$ ipython --no-banner

In [1]: import numpy as np

In [2]: np.set_printoptions(precision=2, suppress=True, linewidth=100)

In [3]: rng = np.random.default_rng(483842)

In [4]: F = rng.normal(size=(17, 13)) + 10 * np.array([2, 2, 2, 1, 2, 1, 2, 0, 2, 3, 2, 2, 3])

In [5]: print(F)
[[20.09 18.34 19.14 11.25 18.46 10.64 20.61  0.48 18.69 32.06 20.65 22.93 29.76]
 [18.84 20.37 19.39 10.31 19.97  8.69 20.93  1.22 19.34 29.11 20.71 20.98 30.74]
 [21.25 19.33 21.51  8.45 19.44 11.26 20.62 -0.87 19.88 32.47 20.99 20.16 29.67]
 [19.45 21.27 20.77  9.8  19.61  9.04 19.46  1.58 19.66 29.46 20.35 20.68 29.33]
 [20.55 20.54 21.02  7.88 20.15 11.98 21.97  0.74 22.3  29.96 22.52 20.39 30.5 ]
 [18.28 21.23 19.43  9.99 21.23  9.07 20.87  0.31 21.53 29.65 20.   19.47 29.85]
 [19.98 19.32 19.13  9.88 19.35 10.58 19.94  0.1  21.2  28.17 19.7  20.11 30.3 ]
 [20.92 19.69 21.15 10.26 19.38  9.48 20.91  1.27 20.6  30.57 19.59 18.13 30.37]
 [19.46 19.56 19.94  8.57 20.49 11.74 19.95  1.47 21.42 29.06 20.07 19.15 30.08]
 [20.77 20.77 19.17  8.31 18.83 10.42 20.9   1.68 19.53 29.02 20.04 17.66 28.7 ]
 [20.56 21.15 19.94 10.15 19.35  8.38 19.43  0.88 18.51 29.47 20.04 19.37 31.12]
 [20.57 20.61 21.47  9.66 19.42 10.96 18.6  -0.34 18.9  28.44 20.99 20.21 30.94]
 [20.84 19.43 19.9   9.28 18.4   9.31 20.51 -0.54 19.23 29.87 21.63 19.51 31.33]
 [19.69 17.85 21.17 10.68 19.72 10.02 21.92  0.74 19.48 30.5  19.74 19.54 28.07]
 [19.66 19.25 20.28  9.15 20.24 11.47 21.44 -0.74 20.37 30.67 19.6  18.97 29.3 ]
 [19.37 21.56 20.21  9.15 19.48 11.89 19.38  0.11 21.55 31.29 18.81 19.52 31.57]
 [19.83 19.28 18.63 10.21 18.22 10.52 19.68 -0.59 19.04 30.77 18.98 20.79 29.66]]

In [6]: left, sig, Vh = np.linalg.svd(F)

In [7]: print(np.argmax(sig[:-1] / (sig[1:] + 1e-6)) + 1)
1

In [8]: Y = left[:, :1] @ np.diag(sig[:1]) @ Vh[:1]

In [9]: print(np.round(np.linalg.norm(F - Y) / np.linalg.norm(F), 2))
0.05

In [10]: print(round(np.linalg.norm(F - Y, 2), 2), round(sig[1], 2))
6.91 6.91

In [11]: proj = F @ np.linalg.solve(F.T @ F, F.T)

In [12]: print(proj @ F[:, 0])
[20.09 18.84 21.25 19.45 20.55 18.28 19.98 20.92 19.46 20.77 20.56 20.57 20.84 19.69 19.66 19.37
 19.83]

In [13]: print(np.round(np.linalg.eigvalsh(proj), 2) + 0)
[0. 0. 0. 0. 1. 1. 1. 1. 1. 1. 1. 1. 1. 1. 1. 1. 1.]

In [14]: print(np.allclose(proj @ proj, proj))
True

In [15]: T = np.stack([F, -2 * F, F[::-1]])

In [16]: print(T.shape)
(3, 17, 13)

In [17]: print(np.linalg.matrix_rank(T.reshape(3, -1)))
2

In [18]: print((T @ F.T).shape)
(3, 17, 17)

In [19]: print(np.einsum("bij,cij->bc", T, T))
[[  88859.33 -177718.66   88673.29]
 [-177718.66  355437.32 -177346.58]
 [  88673.29 -177346.58   88859.33]]

In [20]: print(np.linalg.norm(T, axis=(1, 2)))
[298.09 596.19 298.09]

In [21]: u = np.array([-1, 2])

In [22]: print(np.polyval(u, F[6]))
[-17.98 -17.32 -17.13  -7.88 -17.35  -8.58 -17.94   1.9  -19.2  -26.17 -17.7  -18.11 -28.3 ]

In [23]: q, r_ = np.linalg.qr(F)

In [24]: print(round(np.trace(q @ q.T), 2))
13.0

In [25]: print(np.round(abs(r_[0, 0]), 2), np.round(np.linalg.norm(F[:, 0]), 2))
82.55 82.55

In [26]: print(np.abs(np.diag(r_)))
[82.55  5.83  3.53  4.26  2.99  3.86  2.93  3.03  2.63  3.49  2.97  1.68  2.19]

In [27]: Y = np.array([[2, 1, 1, 0], [2, 1, 3, 0]])

In [28]: data = Y.T @ Y

In [29]: print(data)
[[ 8  4  8  0]
 [ 4  2  4  0]
 [ 8  4 10  0]
 [ 0  0  0  0]]

In [30]: # symmetric, so the eigenvalues are real

In [31]: left, sig, Vh = np.linalg.svd(data)

In [32]: print(sig.round(2) + 0)
[18.94  1.06  0.    0.  ]

In [33]: Y = left[:, :2] @ np.diag(sig[:2]) @ Vh[:2]

In [34]: print(np.round(np.abs(data - Y).max(), 2))
0.0

In [35]: print(round(float(np.linalg.norm(data - Y, 2)), 2), np.round(sig[2], 2))
0.0 0.0

In [36]: print(Y)
[[ 8.  4.  8.  0.]
 [ 4.  2.  4.  0.]
 [ 8.  4. 10.  0.]
 [ 0.  0.  0.  0.]]

In [37]: left, sig, Vh = np.linalg.svd(data)

In [38]: vecs = Vh[:(sig > 1e-8).sum()]

In [39]: x = data[1] + 3 * data[2] + rng.integers(2) * np.eye(4)[3]

In [40]: print(x)
[28. 14. 34.  1.]

In [41]: print(np.allclose(vecs.T @ vecs @ x, x))
False

In [42]: print(np.round(np.linalg.norm(x - vecs.T @ vecs @ x), 2))
1.0

In [43]: W0 = np.loadtxt("data.csv", delimiter=",")

In [44]: print(W0)
[[-3.  2.  0.  0.  0.  0.  0.  0.  0.  0.]
 [ 2.  2.  2.  0.  0.  0.  0.  0.  0.  0.]
 [ 0.  2. -5.  2.  0.  0.  0.  0.  0.  0.]
 [ 0.  0.  2. -5.  2.  0.  0.  0.  0.  0.]
 [ 0.  0.  0.  2. -3.  2.  0.  0.  0.  0.]
 [ 0.  0.  0.  0.  2. -5.  2.  0.  0.  0.]
 [ 0.  0.  0.  0.  0.  2.  5.  2.  0.  0.]
 [ 0.  0.  0.  0.  0.  0.  2. -4.  2.  0.]
 [ 0.  0.  0.  0.  0.  0.  0.  2. -3.  2.]
 [ 0.  0.  0.  0.  0.  0.  0.  0.  2. -2.]]

In [45]: w, vecs = np.linalg.eigh(W0)

In [46]: x = np.array([0, -1, -2, 2, -1, 1, 1, -2, 2, -1])

In [47]: print(np.linalg.eigvalsh(W0[1:, 1:]))
[-7.86 -6.42 -6.03 -3.91 -3.17 -0.94 -0.06  2.57  5.82]

In [48]: print((np.sign(vecs[:, -1].round(6)) == np.sign(vecs[0, -1].round(6))).astype(int))
[1 1 1 1 1 1 1 1 1 1]

In [49]: print(np.abs(W0).sum(axis=1).max(), round(np.abs(w).max(), 2))
9.0 7.87

In [50]: print(x @ W0 @ x)
-119.0

In [51]: print(np.linalg.norm(W0, axis=0))
[3.61 3.46 5.74 5.74 4.12 5.74 5.74 4.9  4.12 2.83]

In [52]: print(np.round(np.linalg.norm(W0, "nuc"), 2))
40.97

In [53]: print(W0[3] @ W0[9])
0.0

In [54]: print(np.round(np.linalg.norm(W0[3] - W0[9]), 2))
6.4

In [55]: print(np.linalg.cond(W0) > 100)
True

In [56]: print([round(float(x), 2) for x in np.linalg.svd(W0, compute_uv=False)[:3]])
[7.87, 6.44, 6.03]

In [57]: print(np.linalg.matrix_rank(W0, rtol=0.1))
9

In [58]: mat = np.loadtxt("run15.csv", delimiter=",")

In [59]: print(mat)
[[ 0.41  0.04  0.25  0.08 -0.21 -0.09  0.17  0.3 ]
 [ 0.04  0.33  0.18  0.13  0.24 -0.28  0.12 -0.14]
 [ 0.25  0.18  0.24  0.05 -0.06 -0.22  0.17  0.05]
 [ 0.08  0.13  0.05  0.4   0.36  0.09 -0.02  0.28]
 [-0.21  0.24 -0.06  0.36  0.59  0.01 -0.08 -0.03]
 [-0.09 -0.28 -0.22  0.09  0.01  0.37 -0.18  0.25]
 [ 0.17  0.12  0.17 -0.02 -0.08 -0.18  0.13 -0.01]
 [ 0.3  -0.14  0.05  0.28 -0.03  0.25 -0.01  0.54]]

In [60]: # symmetric

In [61]: th = np.radians(180)

In [62]: r_ = np.eye(8)

In [63]: r_[1, 1] = r_[4, 4] = np.cos(th)

In [64]: r_[1, 4], r_[4, 1] = -np.sin(th), np.sin(th)

In [65]: print(r_.round(2) + 0)
[[ 1.  0.  0.  0.  0.  0.  0.  0.]
 [ 0. -1.  0.  0.  0.  0.  0.  0.]
 [ 0.  0.  1.  0.  0.  0.  0.  0.]
 [ 0.  0.  0.  1.  0.  0.  0.  0.]
 [ 0.  0.  0.  0. -1.  0.  0.  0.]
 [ 0.  0.  0.  0.  0.  1.  0.  0.]
 [ 0.  0.  0.  0.  0.  0.  1.  0.]
 [ 0.  0.  0.  0.  0.  0.  0.  1.]]

In [66]: Y = mat @ r_.T

In [67]: print(np.abs(Y - mat).max(axis=0))
[0.   0.66 0.   0.   1.17 0.   0.   0.  ]

In [68]: print(np.allclose(np.linalg.norm(mat, axis=1), np.linalg.norm(Y, axis=1)))
True

In [69]: print(Y)
[[ 0.41 -0.04  0.25  0.08  0.21 -0.09  0.17  0.3 ]
 [ 0.04 -0.33  0.18  0.13 -0.24 -0.28  0.12 -0.14]
 [ 0.25 -0.18  0.24  0.05  0.06 -0.22  0.17  0.05]
 [ 0.08 -0.13  0.05  0.4  -0.36  0.09 -0.02  0.28]
 [-0.21 -0.24 -0.06  0.36 -0.59  0.01 -0.08 -0.03]
 [-0.09  0.28 -0.22  0.09 -0.01  0.37 -0.18  0.25]
 [ 0.17 -0.12  0.17 -0.02  0.08 -0.18  0.13 -0.01]
 [ 0.3   0.14  0.05  0.28  0.03  0.25 -0.01  0.54]]

In [70]: print(round(np.linalg.det(r_), 2), np.trace(r_))
1.0 4.0

In [71]: w, vecs = np.linalg.eigh(mat)

In [72]: print(np.round(vecs.T @ vecs, 2) + 0)
[[1. 0. 0. 0. 0. 0. 0. 0.]
 [0. 1. 0. 0. 0. 0. 0. 0.]
 [0. 0. 1. 0. 0. 0. 0. 0.]
 [0. 0. 0. 1. 0. 0. 0. 0.]
 [0. 0. 0. 0. 1. 0. 0. 0.]
 [0. 0. 0. 0. 0. 1. 0. 0.]
 [0. 0. 0. 0. 0. 0. 1. 0.]
 [0. 0. 0. 0. 0. 0. 0. 1.]]

In [73]: print((w > 1e-8).sum(), (w < -1e-8).sum())
3 0

In [74]: print(np.round(np.linalg.eigvalsh(mat @ mat), 2) + 0)
[0. 0. 0. 0. 0. 1. 1. 1.]

In [75]: print(round(w.sum(), 2), round(np.trace(mat), 2))
3.0 3.0

In [76]: w, vecs = np.linalg.eigh(mat)

In [77]: x = np.array([-1, 5, 4, 1, 3, 4, 0, 2])

In [78]: print(vecs * np.maximum(w, 0) @ vecs.T)
[[ 0.41  0.04  0.25  0.08 -0.21 -0.09  0.17  0.3 ]
 [ 0.04  0.33  0.18  0.13  0.24 -0.28  0.12 -0.14]
 [ 0.25  0.18  0.24  0.05 -0.06 -0.22  0.17  0.05]
 [ 0.08  0.13  0.05  0.4   0.36  0.09 -0.02  0.28]
 [-0.21  0.24 -0.06  0.36  0.59  0.01 -0.08 -0.03]
 [-0.09 -0.28 -0.22  0.09  0.01  0.37 -0.18  0.25]
 [ 0.17  0.12  0.17 -0.02 -0.08 -0.18  0.13 -0.01]
 [ 0.3  -0.14  0.05  0.28 -0.03  0.25 -0.01  0.54]]

In [79]: print(np.round(np.linalg.eigvalsh(mat[1:, 1:]), 2) + 0)
[0.   0.   0.   0.   0.59 1.   1.  ]

In [80]: K = np.loadtxt("layer5.csv", delimiter=",")

In [81]: print(K)
[[3. 9. 6. 6. 5. 2. 9. 5. 0. 3. 7. 3. 1.]
 [1. 5. 2. 4. 8. 1. 8. 6. 9. 3. 4. 7. 2.]
 [9. 6. 9. 7. 8. 8. 2. 6. 3. 0. 0. 6. 2.]
 [5. 3. 5. 4. 4. 1. 5. 0. 1. 6. 2. 7. 3.]
 [9. 1. 2. 2. 2. 6. 4. 4. 5. 1. 8. 8. 6.]
 [7. 3. 9. 6. 0. 3. 2. 1. 8. 7. 6. 8. 9.]
 [5. 0. 1. 5. 1. 0. 2. 9. 0. 4. 1. 7. 5.]
 [4. 1. 3. 3. 9. 7. 5. 1. 0. 8. 5. 0. 1.]
 [5. 4. 2. 1. 1. 7. 7. 4. 5. 7. 1. 4. 0.]
 [8. 2. 9. 4. 7. 3. 0. 4. 1. 6. 8. 8. 4.]
 [3. 9. 4. 0. 5. 4. 1. 7. 6. 0. 8. 2. 9.]
 [9. 7. 3. 8. 6. 6. 7. 2. 6. 8. 5. 6. 6.]
 [5. 2. 4. 6. 7. 9. 0. 1. 1. 0. 7. 5. 5.]
 [8. 8. 9. 0. 2. 7. 5. 5. 3. 9. 6. 2. 6.]]

In [82]: x = np.array([0, -2, 2, 1, 2, 1, 1, -1, -2, 1, 1, 0, 2])

In [83]: print(K @ np.eye(13)[5])
[2. 1. 8. 1. 6. 3. 0. 7. 7. 3. 4. 6. 9. 7.]

In [84]: print((K @ x).argmax())
7

In [85]: print((K * x).sum(axis=1))
[28. 10. 31. 34. 25. 37. 17. 51.  7. 51. 12. 36. 47. 34.]

In [86]: print(np.linalg.norm(K @ x) <= np.linalg.norm(K, 2) * np.linalg.norm(x) + 1e-9)
True

In [87]: print(np.einsum("ij,j->i", K, x))
[28. 10. 31. 34. 25. 37. 17. 51.  7. 51. 12. 36. 47. 34.]
